$ python -q
>>> import numpy as np
>>> np.set_printoptions(precision=2, suppress=True, linewidth=100)
>>> m1 = np.loadtxt("layer17.csv", delimiter=",")
>>> print(m1)
[[ 1.    0.    0.    0.  ]
 [ 0.    0.5   0.   -0.87]
 [ 0.    0.    1.    0.  ]
 [ 0.    0.87  0.    0.5 ]]
>>> # 3 blocks once reordered
>>> print(round(float(np.einsum("ij,ji->", m1, m1)), 2))
1.0
>>> print(np.round(np.linalg.det(m1[::-1]), 2))
1.0
>>> print(np.poly(m1))
[ 1. -3.  4. -3.  1.]
>>> m1.reshape(4, 5)
Traceback (most recent call last):
  File "<python-input-8>", line 1, in <module>
    m1.reshape(4, 5)
    ~~~~~~~~~~^^^^^^
ValueError: cannot reshape array of size 16 into shape (4,5)
>>> print(m1.reshape(2, -1))
[[ 1.    0.    0.    0.    0.    0.5   0.   -0.87]
 [ 0.    0.    1.    0.    0.    0.87  0.    0.5 ]]
>>> print(m1.reshape(-1, 2))
[[ 1.    0.  ]
 [ 0.    0.  ]
 [ 0.    0.5 ]
 [ 0.   -0.87]
 [ 0.    0.  ]
 [ 1.    0.  ]
 [ 0.    0.87]
 [ 0.    0.5 ]]
>>> t3 = m1.reshape(4, 2, -1)
>>> print(t3.shape)
(4, 2, 2)
>>> print(t3.sum(axis=1))
[[ 1.    0.  ]
 [ 0.   -0.37]
 [ 1.    0.  ]
 [ 0.    1.37]]
>>> print(np.swapaxes(t3, 1, 2)[0])
[[1. 0.]
 [0. 0.]]
>>> print(np.einsum("ihd,ihd->ih", t3, t3))
[[1.   0.  ]
 [0.25 0.75]
 [0.   1.  ]
 [0.75 0.25]]
>>> print(t3.transpose(1, 0, 2))
[[[ 1.    0.  ]
  [ 0.    0.5 ]
  [ 0.    0.  ]
  [ 0.    0.87]]

 [[ 0.    0.  ]
  [ 0.   -0.87]
  [ 1.    0.  ]
  [ 0.    0.5 ]]]
>>> J = np.loadtxt("w.csv", delimiter=",")
>>> print(J)
[[2. 1. 2.]
 [0. 0. 3.]
 [3. 1. 0.]
 [2. 1. 2.]]
>>> x = np.array([-5, 4, 0])
>>> rhs = J @ x
>>> c, lr = np.zeros(3), 1 / np.linalg.norm(J, 2) ** 2
>>> for i in range(8):
...     c -= lr * J.T @ (J @ c - rhs)
...     if i % 2 == 0: print(i, round(np.linalg.norm(J @ c - rhs), 2))
... 
0 4.85
2 2.46
4 1.68
6 1.48
>>> print(round(np.linalg.cond(J), 2))
19.91
>>> arr = np.load("dump.npy")
>>> print(arr)
[[ -2.67 -17.97   8.35]
 [ -8.54   7.62  16.4 ]
 [ -8.6   -1.6   17.98]
 [  5.64  13.39 -13.75]
 [  2.56  18.09  -8.13]
 [  8.65   1.05 -18.  ]
 [ -6.16  16.09  10.15]
 [  4.06  16.24 -10.94]
 [ -8.74   5.43  17.15]
 [ -8.59   7.19  16.57]]
>>> # looks like rank 2
>>> r = np.linalg.matrix_rank(arr)
>>> print(r)
2
>>> null = np.linalg.svd(arr)[2][r:].T
>>> print(null.shape)
(3, 1)
>>> C2 = arr.T @ arr
>>> print(np.allclose(C2, C2.T))
True
>>> print(round(float(np.trace(C2)), 2), round((arr ** 2).sum(), 2))
4000.0 4000.0
>>> print(C2)
[[ 471.86  -14.62 -970.39]
 [ -14.62 1495.24 -205.96]
 [-970.39 -205.96 2032.89]]
>>> print((arr @ arr.T).shape)
(10, 10)
>>> C2 = np.cov(arr, rowvar=False)
>>> print(np.corrcoef(arr.T))
[[ 1.    0.2  -0.99]
 [ 0.2   1.   -0.31]
 [-0.99 -0.31  1.  ]]
>>> print(arr.std(axis=0))
[ 6.49 10.32 13.8 ]
>>> print(np.polyfit(arr[:, 0], arr[:, 2], 1))
[-2.11 -1.15]
>>> print(np.argsort(-arr.std(axis=0).round(6), kind="stable"))
[2 1 0]
>>> idx = arr[:, 0] > np.median(arr[:, 0])
>>> r0 = arr[idx].mean(axis=0) - arr[~idx].mean(axis=0)
>>> print(idx.astype(int))
[1 0 0 1 1 1 0 1 0 0]
>>> print(r0)
[ 11.77  -0.79 -24.15]
>>> A2 = np.array([[-4, -1], [4, -1]])
>>> W2 = np.array([[0]])
>>> data = np.block([[A2, np.zeros((2, 1))], [np.zeros((1, 2)), W2]])
>>> print(data)
[[-4. -1.  0.]
 [ 4. -1.  0.]
 [ 0.  0.  0.]]
>>> # 2 blocks once reordered
>>> print(np.linalg.matrix_power(data, 2))
[[ 12.   5.   0.]
 [-20.  -3.   0.]
 [  0.   0.   0.]]
>>> print(np.trace(data))
-5.0
>>> data.inv()
Traceback (most recent call last):
  File "<python-input-52>", line 1, in <module>
    data.inv()
    ^^^^^^^^
AttributeError: 'numpy.ndarray' object has no attribute 'inv'
>>> print(np.allclose(data, data.T))
False
>>> print(np.sort(np.abs(np.linalg.eigvals(data))))
[0.   2.83 2.83]
>>> W0 = np.array([[3, 4, -3, 0], [4, 22, 6, 15], [-3, 6, 12, 13], [0, 15, 13, 19]])
>>> vals, V = np.linalg.eigh(W0)
>>> x = np.array([-1, -1, -1, -1])
>>> print(np.round(V * np.abs(vals) @ V.T, 2) + 0)
[[ 3.  4. -3.  0.]
 [ 4. 22.  6. 15.]
 [-3.  6. 12. 13.]
 [ 0. 15. 13. 19.]]
>>> print(x @ W0 @ x)
126
>>> print(np.round(V * np.maximum(vals, 0) @ V.T, 2) + 0)
[[ 3.  4. -3.  0.]
 [ 4. 22.  6. 15.]
 [-3.  6. 12. 13.]
 [ 0. 15. 13. 19.]]
>>> Uu, sig, Vh = np.linalg.svd(W0)
>>> print(sig)
[41.65 13.09  1.21  0.04]
>>> A2 = Uu[:, :3] @ np.diag(sig[:3]) @ Vh[:3]
>>> print(np.linalg.matrix_rank(A2))
3
>>> print(np.round(np.linalg.norm(W0 - A2) / np.linalg.norm(W0), 2))
0.0
>>> print(round(np.linalg.norm(W0 - A2, 2), 2), round(sig[3], 2))
0.04 0.04
>>> print(A2)
[[ 2.99  4.   -3.01  0.01]
 [ 4.   22.    6.   15.  ]
 [-3.01  6.   11.98 13.01]
 [ 0.01 15.   13.01 18.99]]
>>> print(np.kron(np.eye(2, dtype=int), W0))
[[ 3  4 -3  0  0  0  0  0]
 [ 4 22  6 15  0  0  0  0]
 [-3  6 12 13  0  0  0  0]
 [ 0 15 13 19  0  0  0  0]
 [ 0  0  0  0  3  4 -3  0]
 [ 0  0  0  0  4 22  6 15]
 [ 0  0  0  0 -3  6 12 13]
 [ 0  0  0  0  0 15 13 19]]
>>> print(np.poly(W0))
[   1.  -56.  614. -685.   25.]
>>> print(np.linalg.eigvals(W0))
[41.65 13.09  0.04  1.21]
>>> print(np.einsum("ii->", W0))
56
>>> print(round(np.linalg.eigvals(W0).sum().real, 2))
56.0
>>> M = np.array([[1.0, 0.9, 0.81], [0.9, 1.0, 0.9], [0.81, 0.9, 1.0]])
>>> vals, V = np.linalg.eigh(M)
>>> x = np.array([-1, -1, -1])
>>> print(round(x @ M @ x, 2))
8.22
>>> print(round(float(np.linalg.norm(M, 2) / np.linalg.norm(M)), 2))
1.0
>>> print([round(float(x), 2) for x in np.linalg.svd(M, compute_uv=False)[:3]])
[2.74, 0.19, 0.07]
>>> print(np.linalg.matrix_rank(M, rtol=0.1))
1
>>> print(np.linalg.cond(M) > 100)
False
>>> print(round(np.log10(np.linalg.cond(M))))
2
>>> A2 = M / np.sqrt((M ** 2).mean(axis=1, keepdims=True))
>>> print(np.round(M - M.mean(axis=1, keepdims=True), 2) + 0)
[[ 0.1   0.   -0.09]
 [-0.03  0.07 -0.03]
 [-0.09  0.    0.1 ]]
>>> print(np.linalg.matrix_rank(A2) == np.linalg.matrix_rank(M))
True
>>> print(np.linalg.norm(A2, axis=1))
[1.73 1.73 1.73]
>>> x = np.ones(3)
>>> for _ in range(5):
...     x = M @ x
...     x /= np.linalg.norm(x)
...     print(round(x @ M @ x, 2))
... 
2.74
2.74
2.74
2.74
2.74
>>> print(round(float(np.linalg.eigvalsh(M)[-1]), 2))
2.74
>>> print(x)
[0.57 0.59 0.57]
>>> vals, V = np.linalg.eigh(M)
>>> print(np.abs(V[:, -1]).round(6).argmax())
1
>>> print(np.unique(vals.round(6) + 0, return_counts=True)[1])
[1 1 1]
>>> print(vals.sum(), np.trace(M))
3.0 3.0
>>> print(np.abs(V[:, -1]))
[0.57 0.59 0.57]
>>> print((vals > 1e-8).sum(), (vals < -1e-8).sum())
3 0
>>> E = np.load("sample6.npy")
>>> print(E)
[[ 0 -9  0  1]
 [ 9  0 -4  5]
 [ 0  4  0  5]
 [-1 -5 -5  0]]
>>> # antisymmetric, zero diagonal
>>> def softmax(z):
...     e = np.exp(z - z.max(axis=-1, keepdims=True))
...     return e / e.sum(axis=-1, keepdims=True)
... 
>>> print(softmax(E).sum(axis=1))
[1. 1. 1. 1.]
>>> print(np.round(softmax(E[0] + -3), 2) + 0)
[0.21 0.   0.21 0.58]
>>> att = E @ E.T / np.sqrt(4)
>>> print(np.round(softmax(att), 2) + 0)
[[1.   0.   0.   0.  ]
 [0.   1.   0.   0.  ]
 [0.   0.   1.   0.  ]
 [0.05 0.   0.   0.95]]
>>> x = np.array([7, -8, 7, 1])
>>> rhs = E @ x
>>> print(rhs)
[ 73  40 -27  -2]
>>> print(np.linalg.solve(E, -2 * rhs))
[-14.  16. -14.  -2.]
>>> print(np.linalg.solve(E, rhs + E[:, 0]))
[ 8. -8.  7.  1.]
>>> print(np.round(np.linalg.solve(E, E[:, 1]), 2) + 0)
[0. 1. 0. 0.]
>>> print(np.linalg.solve(E, rhs))
[ 7. -8.  7.  1.]
>>> feats = np.load("case16.npy")
>>> print(feats)
[[ 0  0 -2  0]
 [ 0 -5 -3  4]
 [ 0  0  2 -3]]
>>> t = np.radians(30)
>>> R = np.eye(4)
>>> R[1, 1] = R[0, 0] = np.cos(t)
>>> R[1, 0], R[0, 1] = -np.sin(t), np.sin(t)
>>> print(R)
[[ 0.87  0.5   0.    0.  ]
 [-0.5   0.87  0.    0.  ]
 [ 0.    0.    1.    0.  ]
 [ 0.    0.    0.    1.  ]]
>>> A2 = feats @ R.T
>>> print(np.allclose(np.linalg.norm(feats, axis=1), np.linalg.norm(A2, axis=1)))
True
>>> print(A2)
[[ 0.    0.   -2.    0.  ]
 [-2.5  -4.33 -3.    4.  ]
 [ 0.    0.    2.   -3.  ]]
>>> C2 = A2.T @ A2
>>> print(np.trace(C2), (A2 ** 2).sum())
67.0 67.0
>>> print(np.linalg.svd(A2, compute_uv=False) ** 2)
[58.23  6.32  2.44]
>>> print(np.diag(C2))
[ 6.25 18.75 17.   25.  ]
>>> print(np.allclose(C2, C2.T))
True
>>> print(C2)
[[  6.25  10.83   7.5  -10.  ]
 [ 10.83  18.75  12.99 -17.32]
 [  7.5   12.99  17.   -18.  ]
 [-10.   -17.32 -18.    25.  ]]
>>> print(np.round(np.linalg.eigvalsh(C2)[::-1], 2) + 0)
[58.23  6.32  2.44  0.  ]
>>> r0 = np.array([9, 5])
>>> print(np.cross(feats[0, :3], feats[2, :3]))
[0 0 0]
>>> print(np.convolve(feats[0], r0))
[  0   0 -18 -10   0]
>>> print(np.correlate(feats[0], feats[2], "full"))
[ 0  0  6 -4  0  0  0]
>>> print(np.polyval(r0, feats[0]))
[  5   5 -13   5]
